$ python3 -q
>>> import numpy as np
>>> import numpy.linalg as la
>>> np.set_printoptions(precision=1, suppress=True, linewidth=160)
>>> def rnd(a):
...     return np.round(a, 1) + 0
... 
>>> M = np.load("run13.npy")
>>> M
array([[1, 0, 0, 0, 0, 0, 0, 0, 0],
       [2, 1, 0, 0, 0, 0, 0, 0, 0],
       [3, 3, 1, 0, 0, 0, 0, 0, 0],
       [1, 2, 0, 1, 0, 0, 0, 0, 0],
       [1, 0, 0, 1, 1, 0, 0, 0, 0],
       [0, 3, 2, 0, 2, 1, 0, 0, 0],
       [0, 2, 3, 3, 3, 2, 1, 0, 0],
       [0, 3, 2, 3, 2, 2, 2, 1, 0],
       [2, 1, 2, 0, 1, 2, 2, 0, 1]])
>>> # triangular
>>> rng = np.random.default_rng(460473)
>>> labels = rng.permutation(9)
>>> out = M[:, labels] * rng.choice([-1, 1], 9)
>>> out
array([[ 0,  0,  0,  0, -1,  0,  0,  0,  0],
       [ 0,  0,  1,  0, -2,  0,  0,  0,  0],
       [ 0, -1,  3,  0, -3,  0,  0,  0,  0],
       [ 1,  0,  2,  0, -1,  0,  0,  0,  0],
       [ 1,  0,  0,  0, -1,  0,  0,  0, -1],
       [ 0, -2,  3,  0,  0,  0,  0, -1, -2],
       [ 3, -3,  2,  1,  0,  0,  0, -2, -3],
       [ 3, -2,  3,  2,  0,  0, -1, -2, -2],
       [ 0, -2,  1,  2, -2, -1,  0, -2, -1]])
>>> Uu, _, Vh = la.svd(M.T @ out)
>>> rnd(la.lstsq(M, out)[0])
array([[ 0.,  0.,  0.,  0., -1.,  0.,  0.,  0.,  0.],
       [ 0.,  0.,  1.,  0.,  0.,  0.,  0.,  0.,  0.],
       [ 0., -1.,  0.,  0.,  0.,  0.,  0.,  0.,  0.],
       [ 1.,  0.,  0.,  0.,  0.,  0.,  0.,  0.,  0.],
       [ 0.,  0.,  0.,  0.,  0.,  0.,  0.,  0., -1.],
       [ 0.,  0.,  0.,  0.,  0.,  0.,  0., -1.,  0.],
       [ 0.,  0.,  0.,  1.,  0.,  0.,  0.,  0.,  0.],
       [ 0.,  0.,  0.,  0.,  0.,  0., -1.,  0.,  0.],
       [ 0.,  0.,  0.,  0.,  0., -1.,  0.,  0.,  0.]])
>>> print(rnd(Uu @ Vh))
[[ 0.  0.  0.  0. -1.  0.  0.  0.  0.]
 [ 0.  0.  1.  0.  0.  0.  0.  0.  0.]
 [ 0. -1.  0.  0.  0.  0.  0.  0.  0.]
 [ 1.  0.  0.  0.  0.  0.  0.  0.  0.]
 [ 0.  0.  0.  0.  0.  0.  0.  0. -1.]
 [ 0.  0.  0.  0.  0.  0.  0. -1.  0.]
 [ 0.  0.  0.  1.  0.  0.  0.  0.  0.]
 [ 0.  0.  0.  0.  0.  0. -1.  0.  0.]
 [ 0.  0.  0.  0.  0. -1.  0.  0.  0.]]
>>> x = np.array([2, -1, 3, -1, -3, 1, -3, -3, -2])
>>> y = out @ x
>>> y
array([ 3,  9, 19, 11,  7, 18, 26, 28, 16])
>>> rnd(la.solve(out, y))
array([ 2., -1.,  3., -1., -3.,  1., -3., -3., -2.])
>>> rnd(la.solve(out, 2 * y))
array([ 4., -2.,  6., -2., -6.,  2., -6., -6., -4.])
>>> rnd(la.solve(out, y + out[:, 5]))
array([ 2., -1.,  3., -1., -3.,  2., -3., -3., -2.])
>>> rnd(la.solve(out.T, out[2]))
array([0., 0., 1., 0., 0., 0., 0., 0., 0.])
>>> (M - M.T) / 2
array([[ 0. , -1. , -1.5, -0.5, -0.5,  0. ,  0. ,  0. , -1. ],
       [ 1. ,  0. , -1.5, -1. ,  0. , -1.5, -1. , -1.5, -0.5],
       [ 1.5,  1.5,  0. ,  0. ,  0. , -1. , -1.5, -1. , -1. ],
       [ 0.5,  1. ,  0. ,  0. , -0.5,  0. , -1.5, -1.5,  0. ],
       [ 0.5,  0. ,  0. ,  0.5,  0. , -1. , -1.5, -1. , -0.5],
       [ 0. ,  1.5,  1. ,  0. ,  1. ,  0. , -1. , -1. , -1. ],
       [ 0. ,  1. ,  1.5,  1.5,  1.5,  1. ,  0. , -1. , -1. ],
       [ 0. ,  1.5,  1. ,  1.5,  1. ,  1. ,  1. ,  0. ,  0. ],
       [ 1. ,  0.5,  1. ,  0. ,  0.5,  1. ,  1. ,  0. ,  0. ]])
>>> np.allclose(M, M.T)
False
>>> rnd(np.sort(np.abs(la.eigvals(M))))
array([1., 1., 1., 1., 1., 1., 1., 1., 1.])
>>> np.trace(M)
np.int64(9)
>>> print(rnd(la.det(M)))
1.0
>>> M @ M
array([[ 1,  0,  0,  0,  0,  0,  0,  0,  0],
       [ 4,  1,  0,  0,  0,  0,  0,  0,  0],
       [12,  6,  1,  0,  0,  0,  0,  0,  0],
       [ 6,  4,  0,  1,  0,  0,  0,  0,  0],
       [ 3,  2,  0,  2,  1,  0,  0,  0,  0],
       [14, 12,  4,  2,  4,  1,  0,  0,  0],
       [19, 25, 10,  9, 10,  4,  1,  0,  0],
       [17, 28, 14, 14, 14,  8,  4,  1,  0],
       [13, 18, 14,  7, 12,  8,  4,  0,  1]])
>>> print(rnd(np.abs(la.eigvals(M)).max()))
1.0
>>> np.allclose(M @ M.T, M.T @ M)
False
>>> t = np.radians(15)
>>> Rm = np.eye(9)
>>> Rm[7, 7] = Rm[1, 1] = np.cos(t)
>>> Rm[7, 1], Rm[1, 7] = -np.sin(t), np.sin(t)
>>> rnd(Rm)
array([[ 1. ,  0. ,  0. ,  0. ,  0. ,  0. ,  0. ,  0. ,  0. ],
       [ 0. ,  1. ,  0. ,  0. ,  0. ,  0. ,  0. ,  0.3,  0. ],
       [ 0. ,  0. ,  1. ,  0. ,  0. ,  0. ,  0. ,  0. ,  0. ],
       [ 0. ,  0. ,  0. ,  1. ,  0. ,  0. ,  0. ,  0. ,  0. ],
       [ 0. ,  0. ,  0. ,  0. ,  1. ,  0. ,  0. ,  0. ,  0. ],
       [ 0. ,  0. ,  0. ,  0. ,  0. ,  1. ,  0. ,  0. ,  0. ],
       [ 0. ,  0. ,  0. ,  0. ,  0. ,  0. ,  1. ,  0. ,  0. ],
       [ 0. , -0.3,  0. ,  0. ,  0. ,  0. ,  0. ,  1. ,  0. ],
       [ 0. ,  0. ,  0. ,  0. ,  0. ,  0. ,  0. ,  0. ,  1. ]])
>>> out = M @ Rm.T
>>> print(rnd(np.abs(out - M).max(axis=0)))
[0.  0.2 0.  0.  0.  0.  0.  0.8 0. ]
>>> labels = rng.permutation(9)
>>> labels
array([6, 7, 8, 2, 1, 3, 0, 5, 4])
>>> out = M[labels][:, labels]
>>> np.trace(out)
np.int64(9)
>>> print(np.allclose(out, M))
False
>>> out
array([[1, 0, 0, 3, 2, 3, 0, 2, 3],
       [2, 1, 0, 2, 3, 3, 0, 2, 2],
       [2, 0, 1, 2, 1, 0, 2, 2, 1],
       [0, 0, 0, 1, 3, 0, 3, 0, 0],
       [0, 0, 0, 0, 1, 0, 2, 0, 0],
       [0, 0, 0, 0, 2, 1, 1, 0, 0],
       [0, 0, 0, 0, 0, 0, 1, 0, 0],
       [0, 0, 0, 2, 3, 0, 0, 1, 2],
       [0, 0, 0, 0, 0, 1, 1, 0, 1]])
>>> W0 = np.loadtxt("a.csv", delimiter=",")
>>> print(W0)
[[ 1.  0.  0.  0.  0.  0.  0.  0.]
 [ 0.  1.  0.  0.  0.  0.  0.  0.]
 [ 0.  0.  3.  0.  0.  0.  0.  0.]
 [ 0.  0.  0. -1.  0.  0.  0.  0.]
 [ 0.  0.  0.  0. -2.  0.  0.  0.]
 [ 0.  0.  0.  0.  0. -2.  0.  0.]
 [ 0.  0.  0.  0.  0.  0.  2.  0.]
 [ 0.  0.  0.  0.  0.  0.  0. -1.]]
>>> # symmetric
>>> print(rnd(W0.mean(axis=0)))
[ 0.1  0.1  0.4 -0.1 -0.2 -0.2  0.2 -0.1]
>>> la.matrix_rank(W0)
np.int64(8)
>>> rnd(la.norm(W0))
np.float64(5.0)
>>> print(rnd(la.svd(W0, compute_uv=False)))
[3. 2. 2. 2. 1. 1. 1. 1.]
>>> la.rank(W0)
Traceback (most recent call last):
  File "<python-input-49>", line 1, in <module>
    la.rank(W0)
    ^^^^^^^
AttributeError: module 'numpy.linalg' has no attribute 'rank'
>>> np.zeros(8, 8)
Traceback (most recent call last):
  File "<python-input-50>", line 1, in <module>
    np.zeros(8, 8)
    ~~~~~~~~^^^^^^
TypeError: Cannot interpret '8' as a data type
>>> np.unravel_index(np.abs(W0).argmax(), W0.shape)
(np.int64(2), np.int64(2))
>>> W0.sum(axis=1)
array([ 1.,  1.,  3., -1., -2., -2.,  2., -1.])
>>> r0, v = W0[5], W0[7]
>>> r0 @ r0
np.float64(4.0)
>>> r0 @ v
np.float64(0.0)
>>> pr = (r0 @ v) / (r0 @ r0) * r0
>>> (v - pr) @ r0
np.float64(0.0)
>>> la.matrix_rank(np.outer(r0, v))
np.int64(1)
>>> J = np.array([[-2.0, 2.0, 1.0, -2.0, 0.0, -2.0, 0.0],
...     [-2.0, 0.0, -2.0, 2.0, 1.0, 2.0, 2.0],
...     [1.0, -2.0, -2.0, 1.0, 2.0, 1.0, 1.0],
...     [0.0, 0.0, 0.0, 0.0, 2.0, -4.0, -3.0],
...     [0.0, 0.0, 0.0, -2.0, 3.0, -5.0, -4.0],
...     [0.0, 0.0, 0.0, -1.0, 3.0, -1.0, -1.0],
...     [0.0, 0.0, 0.0, 4.0, 2.0, -3.0, -1.0]])
>>> # rank 6
>>> Uu, sigma, Vh = la.svd(J)
>>> np.argmax(sigma[:-1] / (sigma[1:] + 1e-6)) + 1
np.int64(6)
>>> out = Uu[:, :6] @ np.diag(sigma[:6]) @ Vh[:6]
>>> rnd(out)
array([[-2.,  2.,  1., -2.,  0., -2.,  0.],
       [-2.,  0., -2.,  2.,  1.,  2.,  2.],
       [ 1., -2., -2.,  1.,  2.,  1.,  1.],
       [ 0.,  0.,  0.,  0.,  2., -4., -3.],
       [ 0.,  0.,  0., -2.,  3., -5., -4.],
       [ 0.,  0.,  0., -1.,  3., -1., -1.],
       [ 0.,  0.,  0.,  4.,  2., -3., -1.]])
>>> rnd(la.norm(J - out, 2)), rnd(sigma[6])
(np.float64(0.0), np.float64(0.0))
>>> rnd(la.norm(J - out) / la.norm(J))
np.float64(0.0)
>>> print(np.allclose(J, J.T))
False
>>> la.determinant(J)
Traceback (most recent call last):
  File "<python-input-68>", line 1, in <module>
    la.determinant(J)
    ^^^^^^^^^^^^^^
AttributeError: module 'numpy.linalg' has no attribute 'determinant'
>>> print((J + J.T) / 2)
[[-2.   0.   1.  -1.   0.  -1.   0. ]
 [ 0.   0.  -2.   1.   0.5  1.   1. ]
 [ 1.  -2.  -2.   0.5  1.   0.5  0.5]
 [-1.   1.   0.5  0.   0.  -2.5  0.5]
 [ 0.   0.5  1.   0.   3.  -1.  -1. ]
 [-1.   1.   0.5 -2.5 -1.  -1.  -2. ]
 [ 0.   1.   0.5  0.5 -1.  -2.  -1. ]]
>>> rnd(np.abs(la.eigvals(J)).max())
np.float64(5.3)
>>> print(np.trace(J))
-3.0
>>> arr = np.load("data.npy")
>>> arr
array([[ 0,  0,  2, -2],
       [ 0,  0,  2,  1],
       [ 0,  0,  0,  1],
       [ 0,  0,  0,  0]])
>>> # looks like rank 2
>>> t = np.radians(36)
>>> Rm = np.eye(4)
>>> Rm[3, 3] = Rm[0, 0] = np.cos(t)
>>> Rm[3, 0], Rm[0, 3] = -np.sin(t), np.sin(t)
>>> rnd(Rm)
array([[ 0.8,  0. ,  0. ,  0.6],
       [ 0. ,  1. ,  0. ,  0. ],
       [ 0. ,  0. ,  1. ,  0. ],
       [-0.6,  0. ,  0. ,  0.8]])
>>> out = arr @ Rm.T
>>> rnd(la.det(Rm)), rnd(np.trace(Rm))
(np.float64(1.0), np.float64(3.6))
>>> np.allclose(la.norm(arr, axis=1), la.norm(out, axis=1))
True
>>> rnd(np.abs(out - arr).max(axis=0))
array([1.2, 0. , 0. , 0.4])
>>> rnd(la.svd(arr, compute_uv=False)), rnd(la.svd(out, compute_uv=False))
(array([3. , 2.2, 0. , 0. ]), array([3. , 2.2, 0. , 0. ]))
>>> x = np.array([0, 2, 8, 8])
>>> rnd(la.det(Rm))
np.float64(1.0)
>>> [p for p in range(1, 25) if np.allclose(la.matrix_power(Rm, p), np.eye(4))]
[10, 20]
>>> print(rnd(Rm.T @ (Rm @ x)))
[0. 2. 8. 8.]
>>> rnd(np.sort(np.abs(np.degrees(np.angle(la.eigvals(Rm))))))
array([ 0.,  0., 36., 36.])
>>> rnd(la.norm(x)), rnd(la.norm(Rm @ x))
(np.float64(11.5), np.float64(11.5))
>>> 4 - la.matrix_rank(Rm - np.eye(4), tol=1e-8)
np.int64(2)
>>> def softmax(z):
...     e = np.exp(z - z.max(axis=-1, keepdims=True))
...     return e / e.sum(axis=-1, keepdims=True)
... 
>>> rnd(softmax(arr).sum(axis=1))
array([1., 1., 1., 1.])
>>> att = arr @ arr.T / np.sqrt(4)
>>> rnd(softmax(att)[0] @ arr)
array([ 0. ,  0. ,  2. , -1.8])
